% python3 -q
>>> import numpy as np
>>> np.set_printoptions(precision=2, suppress=True, linewidth=140)
>>> E = np.loadtxt("run15.csv", delimiter=",")
>>> print(E)
[[0. 0. 2. 5. 5. 2.]
 [0. 0. 0. 0. 0. 0.]
 [2. 0. 0. 0. 0. 0.]
 [5. 0. 0. 0. 0. 0.]
 [5. 0. 0. 0. 0. 0.]
 [2. 0. 0. 0. 0. 0.]]
>>> rng = np.random.default_rng(3)
>>> idx = rng.permutation(6)
>>> print(idx)
[2 5 4 1 3 0]
>>> Y = E[idx][:, idx]
>>> print(np.allclose(Y, E))
False
>>> print(np.round(np.sort(np.abs(np.linalg.eigvals(Y))), 2) + 0)
[0.   0.   0.   0.   7.62 7.62]
>>> print(Y)
[[0. 0. 0. 0. 0. 2.]
 [0. 0. 0. 0. 0. 2.]
 [0. 0. 0. 0. 0. 5.]
 [0. 0. 0. 0. 0. 0.]
 [0. 0. 0. 0. 0. 5.]
 [2. 2. 5. 0. 5. 0.]]
>>> J = np.load("test3.npy")
>>> print(J)
[[ -1.16  -8.54   2.09  -3.73  -6.53  -3.54]
 [  3.38  -5.37   2.92  -1.24  -4.33  -0.37]
 [  9.41  -2.31   3.44   0.33  -0.83   2.69]
 [  2.32  -6.21   2.67  -1.98  -4.79  -1.21]
 [ 10.32  -0.47   4.21   2.63  -0.99   4.53]
 [  2.67  -3.43   4.01   2.03  -5.9    1.57]
 [ -2.52 -11.44   0.87  -7.39  -6.21  -6.44]
 [  5.04  -2.73   3.96   1.89  -4.27   2.27]
 [  3.13  -1.5    4.9    4.69  -6.47   3.5 ]
 [  5.97  -3.64   3.35   0.05  -3.03   1.36]
 [  0.98  -6.43   2.79  -1.64  -5.8   -1.43]
 [ -0.37  -7.21   2.63  -2.12  -6.54  -2.21]
 [  4.19  -5.49   2.72  -1.83  -3.59  -0.49]
 [  7.6   -0.85   4.47   3.42  -3.08   4.15]
 [  8.92   1.06   5.21   5.63  -2.93   6.06]
 [  2.55  -7.6    1.94  -4.18  -3.91  -2.6 ]
 [ -1.19  -8.92   1.9   -4.29  -6.36  -3.92]
 [  0.57  -4.63   3.76   1.27  -7.04   0.37]
 [  2.29  -7.47   2.05  -3.85  -4.19  -2.47]
 [  8.37  -0.11   4.72   4.15  -2.81   4.89]
 [  5.49  -3.57   3.47   0.4   -3.47   1.43]
 [  6.31  -2.51   3.86   1.57  -3.32   2.49]
 [  6.23  -1.86   4.2    2.6   -3.71   3.14]
 [  3.44  -5.54   2.82  -1.54  -4.19  -0.54]
 [  7.76  -2.02   3.86   1.58  -2.35   2.98]
 [  6.29  -1.71   4.26   2.79  -3.73   3.29]
 [  0.88  -8.64   1.7   -4.89  -4.78  -3.64]
 [  5.8   -1.48   4.46   3.38  -4.26   3.52]]
>>> idx = J[:, 5] > np.median(J[:, 5])
>>> r0 = J[idx].mean(axis=0) - J[~idx].mean(axis=0)
>>> print(r0)
[5.14 5.26 1.77 5.32 1.66 5.26]
>>> print(np.round((((J - J.mean(axis=0)) @ r0 > 0) == idx).mean(), 2))
0.96
>>> print(np.argsort(-np.linalg.norm(J, axis=0).round(6), kind="stable")[:3])
[0 1 4]
>>> print(np.round(np.linalg.norm(J, 2) / np.linalg.norm(J), 2))
0.77
>>> print(np.linalg.cond(J) > 100)
True
>>> print(np.linalg.matrix_rank(J, rtol=0.1))
3
>>> print([round(float(x), 2) for x in np.linalg.svd(J, compute_uv=False)[:3]])
[42.7, 33.67, 11.05]
